% ipython --no-banner

In [1]: import numpy as np

In [2]: np.set_printoptions(precision=3, suppress=True, linewidth=140, floatmode="fixed")

In [3]: out = np.array([[2, 1], [2, 0]])

In [4]: M = np.tile(out, (2, 2))

In [5]: print(M)
[[2 1 2 1]
 [2 0 2 0]
 [2 1 2 1]
 [2 0 2 0]]

In [6]: out = np.array([[-5, 5], [-9, 2]])

In [7]: W2 = np.kron(out, M)

In [8]: print(np.linalg.matrix_rank(W2))
4

In [9]: print(np.round(M @ np.linalg.pinv(M) @ M, 3) + 0)
[[2.000 1.000 2.000 1.000]
 [2.000 0.000 2.000 0.000]
 [2.000 1.000 2.000 1.000]
 [2.000 0.000 2.000 0.000]]

In [10]: print(np.linalg.lstsq(M[:-1].T, M[-1])[2])
2

In [11]: print(np.abs(np.diag(np.linalg.qr(M)[1])) > 1e-9)
[ True  True False False]

In [12]: print(np.linalg.cond(M) > 100)
True

In [13]: gram = M.T @ M

In [14]: print(gram)
[[16  4 16  4]
 [ 4  2  4  2]
 [16  4 16  4]
 [ 4  2  4  2]]

In [15]: mat = np.loadtxt("sample17.csv", delimiter=",")

In [16]: print(mat)
[[  2.291  -5.447  -1.187]
 [ -7.793 -41.497  -3.397]
 [ 12.572  35.503   1.508]
 [ -3.821 -15.836  -0.221]
 [  4.464  -3.240  -2.451]
 [ -1.124 -17.483  -1.501]
 [ -4.602  -2.984  -0.691]
 [  3.098 -20.196  -3.636]
 [ -1.352   3.360   1.198]
 [ -1.032   9.813   0.848]
 [ -0.992  -0.102  -0.290]
 [ -8.143 -16.454  -0.436]
 [ -0.257  -8.995   0.780]
 [ -0.158 -10.930  -1.743]
 [  3.767  28.435   3.976]
 [  3.616   4.625  -0.269]
 [  3.420  43.770   3.686]
 [  4.615  21.748   2.834]
 [  3.618  17.848   2.927]
 [ -1.297 -15.611  -2.065]
 [ -0.143  18.965   3.486]
 [ -5.712 -33.342  -2.462]
 [  3.989  13.430  -0.982]
 [ -5.243 -20.930  -2.109]]

In [17]: proj = mat @ np.linalg.solve(mat.T @ mat, mat.T)

In [18]: print(np.round(np.trace(proj), 3))
3.0

In [19]: out = mat / np.sqrt((mat ** 2).mean(axis=1, keepdims=True))

In [20]: print(np.linalg.norm(out, axis=1))
[1.732 1.732 1.732 1.732 1.732 1.732 1.732 1.732 1.732 1.732 1.732 1.732 1.732 1.732 1.732 1.732 1.732 1.732 1.732 1.732 1.732 1.732 1.732
 1.732]

In [21]: cen = mat - mat.mean(axis=0)

In [22]: U, s, Vh = np.linalg.svd(cen, full_matrices=False)

In [23]: print(np.abs(U[:, 0]).argmax())
16

In [24]: print(np.searchsorted(np.cumsum(s ** 2) / (s ** 2).sum(), 0.9) + 1)
1

In [25]: proj = np.triu(np.array([[3, -2, 0, 0], [-1, -1, -3, -2], [-1, -3, -2, 2], [1, 1, 0, 2]]), 1) + np.eye(4)

In [26]: out = proj @ M @ np.linalg.inv(proj)

In [27]: print(proj @ M - M @ proj)
[[ -4.000   4.000  -1.000  -2.000]
 [-10.000   1.000 -10.000  -7.000]
 [  4.000   4.000   7.000  -2.000]
 [  0.000   4.000   0.000  -4.000]]

In [28]: print(np.trace(out), np.trace(M))
4.0 4

In [29]: W2 = mat[[21, 5]].astype(float)

In [30]: for _ in range(5):
    ...:     labels = np.linalg.norm(mat[:, None] - W2, axis=-1).argmin(axis=1)
    ...:     W2 = np.array([mat[labels == j].mean(axis=0) for j in range(2)])
    ...: 

In [31]: print(labels)
[0 0 1 0 1 0 0 0 1 1 1 0 0 0 1 1 1 1 1 0 1 0 1 0]

In [32]: print(np.bincount(labels))
[12 12]

In [33]: print(W2)
[[ -2.730 -17.475  -1.556]
 [  3.045  16.180   1.373]]

In [34]: print(np.abs(W2[1] - W2[0]).argmax())
1

In [35]: A = np.load("dump.npy")

In [36]: print(A)
[[1 0 2]
 [0 0 0]
 [2 0 4]]

In [37]: print(np.round(np.linalg.det(A), 3))
0.0

In [38]: print(A @ A)
[[ 5  0 10]
 [ 0  0  0]
 [10  0 20]]

In [39]: print(np.trace(A))
5

In [40]: print((A + A.T) / 2)
[[1.000 0.000 2.000]
 [0.000 0.000 0.000]
 [2.000 0.000 4.000]]

In [41]: print(np.allclose(A @ A.T, A.T @ A))
True

In [42]: print([round(float(x), 3) for x in np.linalg.svd(A, compute_uv=False)[:3]])
[5.0, 0.0, 0.0]

In [43]: print(np.linalg.matrix_rank(A, rtol=0.1))
1

In [44]: w1 = np.array([[-1, -2, 0, 1, -1], [-2, 0, 0, -2, -1], [1, 2, -2, -2, -1]])

In [45]: b = np.array([1, 3, -2, 3, 2])

In [46]: act = np.maximum(A @ w1 + b, 0)

In [47]: print(act)
[[2 5 0 0 0]
 [1 3 0 3 2]
 [3 7 0 0 0]]

In [48]: print((act > 0).astype(int))
[[1 1 0 0 0]
 [1 1 0 1 1]
 [1 1 0 0 0]]

In [49]: W2 = np.array([[0, -6], [-4, -4], [8, 8], [0, -4], [-9, 7]])

In [50]: print(w1 @ W2)
[[ 17   3]
 [  9  13]
 [-15 -29]]

In [51]: print(act @ W2)
[[-20 -32]
 [-30 -16]
 [-28 -46]]

In [52]: print((act @ W2).round(6).argmax(axis=1))
[0 1 0]

In [53]: out = np.array([[-1, -3, -1], [3, 0, -2]])

In [54]: W2 = np.kron(out, act)

In [55]: print(np.linalg.matrix_rank(W2))
6

In [56]: print(W2.shape)
(6, 15)

In [57]: arr = np.load("arr.npy")

In [58]: print(arr)
[[0.400 0.200 0.400]
 [0.400 0.400 0.200]
 [0.167 0.333 0.500]]

In [59]: print((np.linalg.matrix_power((A != 0) + (A.T != 0) + np.eye(3), 3) > 0).astype(int))
[[1 0 1]
 [0 1 0]
 [1 0 1]]

In [60]: print((A != 0).astype(int))
[[1 0 1]
 [0 0 0]
 [1 0 1]]

In [61]: print(np.linalg.matrix_power(arr, 100))
[[0.313 0.312 0.375]
 [0.313 0.312 0.375]
 [0.313 0.312 0.375]]

In [62]: print(arr.sum(axis=1))
[1.000 1.000 1.000]

In [63]: print(np.linalg.matrix_power(arr, 2))
[[0.307 0.293 0.400]
 [0.353 0.307 0.340]
 [0.284 0.333 0.383]]

In [64]: pr = np.eye(3)[0]

In [65]: for _ in range(3):
    ...:     pr = pr @ arr
    ...:     print(pr.round(3))
    ...: 
[0.400 0.200 0.400]
[0.307 0.293 0.400]
[0.307 0.312 0.381]

In [66]: print(np.linalg.eigvals(arr))
[1.000+0.000j 0.150+0.155j 0.150-0.155j]

In [67]: print(round(np.linalg.det(arr[::-1]), 3))
-0.047

In [68]: assert arr == arr.T
Traceback (most recent call last):
  Cell In[68], line 1
    assert arr == arr.T
ValueError: The truth value of an array with more than one element is ambiguous. Use a.any() or a.all()


In [69]: print(arr @ arr)
[[0.307 0.293 0.400]
 [0.353 0.307 0.340]
 [0.284 0.333 0.383]]

In [70]: print(round(np.abs(np.linalg.eigvals(arr)).max(), 3))
1.0

In [71]: print((arr + arr.T) / 2)
[[0.400 0.300 0.284]
 [0.300 0.400 0.267]
 [0.284 0.267 0.500]]

In [72]: vec = np.array([0, 0, 3])

In [73]: rhs = arr @ vec

In [74]: b, lr = np.zeros(3), 1 / np.linalg.norm(arr, 2) ** 2

In [75]: for i in range(4):
    ...:     b -= lr * arr.T @ (arr @ b - rhs)
    ...:     if i % 1 == 0: print(i, round(np.linalg.norm(arr @ b - rhs), 3))
    ...: 
0 0.567
1 0.527
2 0.489
3 0.454

In [76]: print(round(float(np.linalg.cond(arr)), 3))
5.873

In [77]: print(b)
[0.724 0.842 1.663]

In [78]: X = np.arange(9).reshape(3, 3) + 3

In [79]: print(X)
[[ 3  4  5]
 [ 6  7  8]
 [ 9 10 11]]

In [80]: print(np.linalg.lstsq(X[:-1].T, X[-1])[2])
2

In [81]: print(round(np.trace(np.linalg.pinv(X) @ X), 3))
2.0

In [82]: print(np.linalg.matrix_rank(X, rtol=0.1))
1

In [83]: print(np.argsort(-np.linalg.norm(X, axis=0).round(6), kind="stable")[:3])
[2 1 0]

In [84]: out = X / np.linalg.norm(X, axis=1, keepdims=True)

In [85]: gram = out @ out.T

In [86]: print((np.abs(gram) > 0.9).astype(int))
[[1 1 1]
 [1 1 1]
 [1 1 1]]

In [87]: print(gram[1])
[0.996 1.000 0.999]

In [88]: ev, vecs = np.linalg.eigh(A)

In [89]: print(np.abs(vecs[:, -1]))
[0.447 0.000 0.894]

In [90]: print(ev.sum(), np.trace(A))
5.0 5

In [91]: print(np.round(vecs.T @ A @ vecs, 3) + 0)
[[0.000 0.000 0.000]
 [0.000 0.000 0.000]
 [0.000 0.000 5.000]]

In [92]: print(np.round(np.linalg.eigvalsh(A @ A), 3) + 0)
[ 0.000  0.000 25.000]

In [93]: print(np.abs(vecs[:, -1]).round(6).argmax())
2

In [94]: print(np.linalg.eigvalsh(A + -2 * np.eye(3)))
[-2.000 -2.000  3.000]

In [95]: print(vecs @ np.diag(ev) @ vecs.T)
[[1.000 0.000 2.000]
 [0.000 0.000 0.000]
 [2.000 0.000 4.000]]

In [96]: U, s, Vh = np.linalg.svd(X)

In [97]: vecs = Vh[:(s > 1e-8).sum()]

In [98]: rng = np.random.default_rng(3686)

In [99]: vec = X[0] + 2 * X[1] + rng.integers(2) * np.eye(3)[0]

In [100]: print(vec)
[15.000 18.000 21.000]

In [101]: print(np.linalg.matrix_rank(np.vstack([X, vec])))
2

In [102]: print(np.allclose(vecs.T @ vecs @ vec, vec))
True

In [103]: print(vecs.T @ vecs)
[[ 0.833  0.333 -0.167]
 [ 0.333  0.333  0.333]
 [-0.167  0.333  0.833]]

In [104]: print(np.diag(vecs.T @ vecs))
[0.833 0.333 0.833]

In [105]: K = (rng.random((3, 3)) < 0.3) + np.eye(3)

In [106]: K /= K.sum(axis=1, keepdims=True)

In [107]: print(K)
[[1.000 0.000 0.000]
 [0.000 0.667 0.333]
 [0.500 0.000 0.500]]

In [108]: U, s, Vh = np.linalg.svd(M)

In [109]: print(s.round(3) + 0)
[5.842 1.369 0.000 0.000]

In [110]: print(np.argmax(s[:-1] / (s[1:] + 1e-6)) + 1)
2

In [111]: out = U[:, :2] @ np.diag(s[:2]) @ Vh[:2]

In [112]: print(out.round(3) + 0)
[[2.000 1.000 2.000 1.000]
 [2.000 0.000 2.000 0.000]
 [2.000 1.000 2.000 1.000]
 [2.000 0.000 2.000 0.000]]

In [113]: print(round(float(np.linalg.norm(M - out) / np.linalg.norm(M)), 3))
0.0

In [114]: print(np.linalg.matrix_rank(out))
2

In [115]: print(round(float(np.linalg.norm(M - out, 2)), 3), round(float(s[2]), 3))
0.0 0.0

In [116]: print(round(float(np.abs(M - out).max()), 3))
0.0

In [117]: W0 = np.load("block2.npy")

In [118]: print(W0)
[[ 2.126 -3.845  2.387]
 [ 3.487  3.402  1.123]
 [-2.649  3.375 -2.568]
 [-4.319 -0.415 -2.484]
 [-1.161  4.443 -1.978]
 [-2.737  3.283 -2.594]
 [-2.512  3.510 -2.524]
 [ 1.943  4.605 -0.154]
 [-2.765  3.253 -2.602]
 [ 3.839 -1.601  2.775]]

In [119]: def softmax(z):
     ...:     e = np.exp(z - z.max(axis=-1, keepdims=True))
     ...:     return e / e.sum(axis=-1, keepdims=True)
     ...: 

In [120]: print(softmax(W0).sum(axis=1))
[1.000 1.000 1.000 1.000 1.000 1.000 1.000 1.000 1.000 1.000]

In [121]: print(softmax(W0[0] + -3))
[0.434 0.001 0.564]

In [122]: print(softmax(W0[0]))
[0.434 0.001 0.564]

In [123]: scores = W0 @ W0.T / np.sqrt(3)

In [124]: print(softmax(scores).round(6).argmax(axis=1))
[0 1 2 3 4 5 6 7 8 9]

In [125]: d = np.linalg.norm(W0[:, None] - W0[None], axis=-1)

In [126]: print(np.linalg.norm(W0, axis=1))
[5.000 5.000 5.000 5.000 5.000 5.000 5.000 5.000 5.000 5.000]

In [127]: print((d + 1e9 * np.eye(10)).round(6).argmin(axis=1))
[9 7 5 8 6 8 2 1 5 0]

In [128]: print(d.mean(axis=1).argmax())
0

In [129]: print(np.unravel_index(d.round(6).argmax(), d.shape))
(np.int64(0), np.int64(6))

In [130]: print(d[5])
[9.963 7.251 0.130 4.024 2.052 0.000 0.327 5.441 0.041 9.794]

In [131]: print(d[5].round(6).argsort(kind="stable")[:4])
[5 8 2 6]

In [132]: print(np.linalg.matrix_rank(W0, rtol=0.1))
2

In [133]: print(np.linalg.cond(W0) > 100)
True

In [134]: print([round(float(x), 3) for x in np.linalg.svd(W0, compute_uv=False)[:3]])
[13.487, 8.253, 0.0]

In [135]: m1 = np.load("w.npy")

In [136]: print(m1)
[[ -2.091 -17.054   1.838]
 [  2.790  -7.357  -9.119]
 [-12.818  -0.869   1.248]
 [  0.668 -13.389  -2.340]
 [  6.383   2.950  21.455]
 [ -9.754  -5.433  -0.515]
 [-10.710  11.628   4.922]
 [  3.391   8.856   5.786]
 [ -2.775  18.697  -5.419]
 [ 18.221  -3.796 -12.427]]

In [137]: print(round(float(np.linalg.norm(m1, 1)), 3), np.round(np.linalg.norm(m1, np.inf), 3))
90.029 34.444

In [138]: print(np.linalg.norm(m1, axis=0))
[27.905 33.776 28.207]

In [139]: print(np.round(np.linalg.norm(m1, "nuc"), 3))
89.243

In [140]: print(np.linalg.norm(m1, axis=1).argmax())
4

In [141]: print(np.linalg.norm(m1, axis=1))
[17.280 12.044 12.908 13.608 22.578 11.177 16.557 11.109 19.663 22.380]

In [142]: print(np.round(np.linalg.norm(m1, 2), 3))
35.845

In [143]: print(round(np.linalg.norm(m1[9] - m1[7]), 3))
26.678

In [144]: print(round(float(m1[9] @ m1[7]), 3))
-43.733

In [145]: vec = np.array([-1, -3, -2])

In [146]: rhs = m1 @ vec

In [147]: print(np.linalg.solve(m1.T @ m1, m1.T @ rhs))
[-1.000 -3.000 -2.000]

In [148]: print(rhs)
[ 49.577  37.519  12.929  44.179 -58.143  27.083 -34.018 -41.531 -42.478  18.021]

In [149]: rhs = rhs + 0.3 * rng.normal(size=10)

In [150]: print(rhs)
[ 50.148  37.222  13.026  44.250 -58.292  26.831 -33.838 -41.628 -42.828  18.003]

In [151]: b, *_ = np.linalg.lstsq(m1, rhs)

In [152]: print(round(float(np.linalg.norm(rhs - m1 @ b)), 3))
0.691

In [153]: print(np.round(m1.T @ (rhs - m1 @ b), 3) + 0)
[0.000 0.000 0.000]

In [154]: print(b)
[-1.005 -3.013 -1.994]

In [155]: print(b.round())
[-1.000 -3.000 -2.000]

In [156]: print([round(float(np.linalg.norm(np.linalg.solve(m1.T @ m1 + lam * np.eye(3), m1.T @ rhs))), 2) for lam in (0, 1, 10, 100)])
[3.75, 3.75, 3.71, 3.41]
